$ python3 -q
>>> import numpy as np
>>> np.set_printoptions(precision=3, suppress=True, linewidth=120)
>>> def rnd(a):
...     return np.round(a, 3) + 0
... 
>>> M = np.load("test5.npy")
>>> M
array([[-5, -3,  4,  2,  3,  3],
       [ 0,  4,  3, -5, -4,  0],
       [ 0,  0,  3,  4, -2,  5],
       [ 0,  0,  0, -1, -1,  2],
       [ 0,  0,  0,  0,  4,  5],
       [ 0,  0,  0,  0,  0,  4]])
>>> np.trace(M)
np.int64(9)
>>> assert M == M.T
Traceback (most recent call last):
  File "<python-input-6>", line 1, in <module>
    assert M == M.T
           ^^^^^^^^
ValueError: The truth value of an array with more than one element is ambiguous. Use a.any() or a.all()
>>> (M - M.T) / 2
array([[ 0. , -1.5,  2. ,  1. ,  1.5,  1.5],
       [ 1.5,  0. ,  1.5, -2.5, -2. ,  0. ],
       [-2. , -1.5,  0. ,  2. , -1. ,  2.5],
       [-1. ,  2.5, -2. ,  0. , -0.5,  1. ],
       [-1.5,  2. ,  1. ,  0.5,  0. ,  2.5],
       [-1.5,  0. , -2.5, -1. , -2.5,  0. ]])
>>> rng = np.random.default_rng(811)
>>> labels = rng.permutation(6)
>>> labels
array([2, 1, 0, 4, 3, 5])
>>> M2 = M[labels][:, labels]
>>> np.trace(M2)
np.int64(9)
>>> rnd(np.sort(np.abs(np.linalg.eigvals(M2))))
array([1., 3., 4., 4., 4., 5.])
>>> M2
array([[ 3,  0,  0, -2,  4,  5],
       [ 3,  4,  0, -4, -5,  0],
       [ 4, -3, -5,  3,  2,  3],
       [ 0,  0,  0,  4,  0,  5],
       [ 0,  0,  0, -1, -1,  2],
       [ 0,  0,  0,  0,  0,  4]])
>>> u = np.array([-3, 2, -2, 0, 2, 0])
>>> M2 = M + np.outer(u, np.eye(6)[4])
>>> np.linalg.matrix_rank(np.linalg.inv(M2) - np.linalg.inv(M), tol=1e-8)
np.int64(1)
>>> data = np.array([[6.0, 0.3, -0.9], [-1.0, -2.5, -1.0], [-5.0, -1.4, -1.2]])
>>> data
array([[ 6. ,  0.3, -0.9],
       [-1. , -2.5, -1. ],
       [-5. , -1.4, -1.2]])
>>> M2 = np.linalg.inv(data)
>>> rnd(np.linalg.slogdet(data)[0])
np.float64(1.0)
>>> np.allclose(M2, data.T)
False
>>> x0 = np.array([2, 3, 0])
>>> target = data @ x0
>>> target
array([ 12.9,  -9.5, -14.2])
>>> rnd(np.linalg.solve(data, target))
array([2., 3., 0.])
>>> rnd(np.linalg.solve(data, 4 * target))
array([ 8., 12.,  0.])
>>> rnd(np.linalg.solve(data.T, data[0]))
array([1., 0., 0.])
>>> P = np.triu(np.array([[-2, -2, -2], [0, 0, -2], [-2, 0, 1]]), 1) + np.eye(3)
>>> M2 = P @ data @ np.linalg.inv(P)
>>> rnd(np.linalg.det(M2))
np.float64(20.73)
>>> rnd(np.poly(M2))
array([  1.  ,  -2.3 , -24.8 , -20.73])
>>> rnd(P @ data - data @ P)
array([[ 12. ,  19.8,  17. ],
       [ 10. ,   0.8,  -4.6],
       [  0. , -10. , -12.8]])
>>> mat = np.loadtxt("mat.csv", delimiter=",")
>>> mat
array([[ 1.,  4.,  5., -1.,  5., -3.,  2., -2.,  3.,  3., -2.],
       [ 9.,  2.,  0.,  4.,  5.,  4.,  3.,  5., -3.,  0., -1.],
       [ 3.,  8.,  5.,  5.,  4.,  0.,  3.,  3.,  1.,  2.,  5.],
       [ 0.,  0.,  0.,  5.,  3.,  2.,  1.,  4.,  0.,  0.,  0.],
       [ 0.,  0.,  0.,  5.,  2.,  4.,  4.,  2.,  1.,  1.,  5.],
       [ 0.,  0.,  0.,  5.,  2.,  1.,  5.,  4.,  5.,  1.,  0.],
       [ 0.,  0.,  0.,  4.,  0.,  0.,  1.,  5.,  4.,  5.,  4.],
       [ 0.,  0.,  0.,  0.,  4.,  1.,  0.,  0.,  4.,  1.,  5.],
       [ 0.,  0.,  0.,  3.,  0.,  3.,  2.,  5.,  0.,  2.,  1.],
       [ 0.,  0.,  0.,  2.,  4.,  0.,  3.,  3.,  5.,  1.,  5.],
       [ 0.,  0.,  0.,  2.,  1.,  0.,  0.,  0.,  4.,  3.,  3.]])
>>> U, s, VT = np.linalg.svd(mat)
>>> rnd(s)
array([23.819, 13.355, 12.509,  7.275,  6.865,  5.38 ,  3.366,  3.254,  2.669,  1.331,  0.051])
>>> np.argmax(s[:-1] / (s[1:] + 1e-6)) + 1
np.int64(10)
>>> M2 = U[:, :10] @ np.diag(s[:10]) @ VT[:10]
>>> np.linalg.matrix_rank(mat, rtol=0.05)
np.int64(10)
>>> rnd(np.abs(mat - M2).max())
np.float64(0.022)
>>> rnd(np.linalg.norm(mat - M2, 2)), rnd(s[10])
(np.float64(0.051), np.float64(0.051))
>>> M2 = mat / np.sqrt((mat ** 2).mean(axis=1, keepdims=True))
>>> np.linalg.matrix_rank(M2) == np.linalg.matrix_rank(mat)
np.True_
>>> np.linalg.matrix_rank(mat - mat.mean(axis=1, keepdims=True))
np.int64(10)
>>> rnd(M2[10])
array([0.   , 0.   , 0.   , 1.062, 0.531, 0.   , 0.   , 0.   , 2.124, 1.593, 1.593])
>>> M2 = mat + rng.integers(-2, 3, (11, 10)) @ rng.integers(-2, 3, (10, 11))
>>> M2
array([[ -8.,  24.,   8.,  -4.,   8.,   2.,  -2.,   4.,  11.,   2.,  -8.],
       [ 14.,  11.,   5.,  10.,  -1.,   3.,  -1.,   0.,  -1., -11.,   0.],
       [  3.,   7.,   1.,   1.,   9.,  -2.,  -1.,  -7.,  -5.,   5.,   8.],
       [  3.,  -2.,  -5.,   9.,   0.,  -1., -12.,  -2.,  -5., -12.,   6.],
       [  7.,   5.,   4.,  11.,   6.,   2., -14.,   0.,   4.,  -8.,  12.],
       [ -7.,   0.,   8.,   6.,   8.,  -5.,  10.,  10.,  10.,   0.,  -5.],
       [  2.,   4.,  -5.,  16., -13.,   7.,  -2.,   2.,  -2.,   5.,  17.],
       [ -4.,   9.,  -7.,   5.,   2.,   0.,  -3.,   0.,  -1.,   0.,   1.],
       [-15.,  10.,  -5.,  -2.,  -1.,  12.,   5.,   5.,  -6.,  10.,  -2.],
       [  6.,   5.,  -1.,  -2.,  10.,  -3.,  -2.,   0.,  10.,  -2.,   2.],
       [ -4.,   2., -11.,  -1., -10.,   5.,  -5.,   3.,   0.,  -1.,   2.]])
>>> rnd(np.linalg.svd(M2 - mat, compute_uv=False))
array([39.751, 33.326, 31.255, 20.484, 15.28 , 12.059, 11.379,  8.292,  3.143,  1.652,  0.   ])
>>> M2 - mat
array([[ -9.,  20.,   3.,  -3.,   3.,   5.,  -4.,   6.,   8.,  -1.,  -6.],
       [  5.,   9.,   5.,   6.,  -6.,  -1.,  -4.,  -5.,   2., -11.,   1.],
       [  0.,  -1.,  -4.,  -4.,   5.,  -2.,  -4., -10.,  -6.,   3.,   3.],
       [  3.,  -2.,  -5.,   4.,  -3.,  -3., -13.,  -6.,  -5., -12.,   6.],
       [  7.,   5.,   4.,   6.,   4.,  -2., -18.,  -2.,   3.,  -9.,   7.],
       [ -7.,   0.,   8.,   1.,   6.,  -6.,   5.,   6.,   5.,  -1.,  -5.],
       [  2.,   4.,  -5.,  12., -13.,   7.,  -3.,  -3.,  -6.,   0.,  13.],
       [ -4.,   9.,  -7.,   5.,  -2.,  -1.,  -3.,   0.,  -5.,  -1.,  -4.],
       [-15.,  10.,  -5.,  -5.,  -1.,   9.,   3.,   0.,  -6.,   8.,  -3.],
       [  6.,   5.,  -1.,  -4.,   6.,  -3.,  -5.,  -3.,   5.,  -3.,  -3.],
       [ -4.,   2., -11.,  -3., -11.,   5.,  -5.,   3.,  -4.,  -4.,  -1.]])
>>> np.abs(M2 - mat).sum(axis=1)
array([68., 55., 42., 62., 67., 50., 68., 41., 65., 44., 53.])
>>> np.linalg.matrix_rank(M2 - mat, tol=1e-8)
np.int64(10)
